In [1]: import numpy as np

In [2]: np.set_printoptions(suppress=True, linewidth=140)

In [3]: M = np.load("data.npy")

In [4]: M
Out[4]: 
array([[ 1.5,  2.7, -1.3,  0.3, -2. , -1.6],
       [-0.4, -0.2,  0.5, -0.3,  0.3,  0.1],
       [-2.2, -2.5,  0.8,  0. ,  1.6,  1.5],
       [-2.2, -3.1,  0.5,  0. ,  2.5,  2.5],
       [-2.1, -3.1,  0.9,  0.5,  1.7,  2.1],
       [ 0.9,  2.6, -0.7, -0.5, -1.5, -1.4],
       [-0.4, -0.9, -0.1, -0.3,  0.2,  0.5],
       [-1.1, -1.6, -0.1,  0.3,  1. ,  1.2],
       [-1.6, -2.5,  0.6, -0.5,  2.2,  2. ],
       [ 1.7,  2.9, -0.8, -0.2, -1.6, -1.5],
       [-1.4, -1.3,  0.9,  0.2,  0.9,  1. ],
       [-0.1, -0.6,  0.1,  0. , -0.1,  0.1],
       [-2.1, -2.9,  0.1, -0.1,  1.4,  2.1],
       [ 7.6, 11.4, -3.7, -0.1, -7.9, -7.6],
       [-2.6, -3.8,  1. ,  0.3,  2.5,  2.7],
       [-1.5, -2. ,  1.2,  0.4,  1.1,  1.7],
       [ 1.8,  2.8, -0.1,  0.2, -1.5, -1.4],
       [ 0.7,  1. ,  0. , -0.4, -0.1, -0.4],
       [-2.4, -3.4,  1.2,  0.2,  2.5,  2.3],
       [ 1.7,  2.5, -0.3,  0.2, -2. , -2.2],
       [ 2.2,  2.3, -0.9,  0.9, -1.5, -1.8],
       [ 0.2,  1. , -0.2, -0.3, -1.1, -0.3],
       [ 5.8,  8. , -2.9, -0.4, -5. , -5.1],
       [-0.4, -0.4,  0.5, -0.4,  0.1, -0.2],
       [ 1.4,  2.9, -0.6, -0.3, -2.1, -1.6],
       [ 3.2,  3.8, -1.2,  0.6, -2.7, -2.9],
       [-1.3, -1.5,  0. ,  0. ,  1.2,  1. ],
       [-2. , -2.4,  1. ,  0.3,  1.1,  1.8],
       [-4. , -6.5,  2.9, -0.1,  3.8,  4.2],
       [ 0.8,  1.2, -0.3, -0.1,  0.2, -1. ],
       [ 0.3, -0.4, -0.1,  0.4,  0.3,  0.2],
       [-2.6, -4.2,  1.2,  0. ,  2.2,  2.9]])

In [5]: lab = M[:, 2] > np.median(M[:, 2])

In [6]: r0 = M[lab].mean(axis=0) - M[~lab].mean(axis=0)

In [7]: np.argsort(-np.abs(r0).round(6), kind="stable")
Out[7]: array([1, 0, 5, 4, 2, 3])

In [8]: lab.astype(int)
Out[8]: array([0, 1, 1, 1, 1, 0, 0, 0, 1, 0, 1, 1, 1, 0, 1, 1, 0, 0, 1, 0, 0, 0, 0, 1, 0, 0, 0, 1, 1, 0, 0, 1])
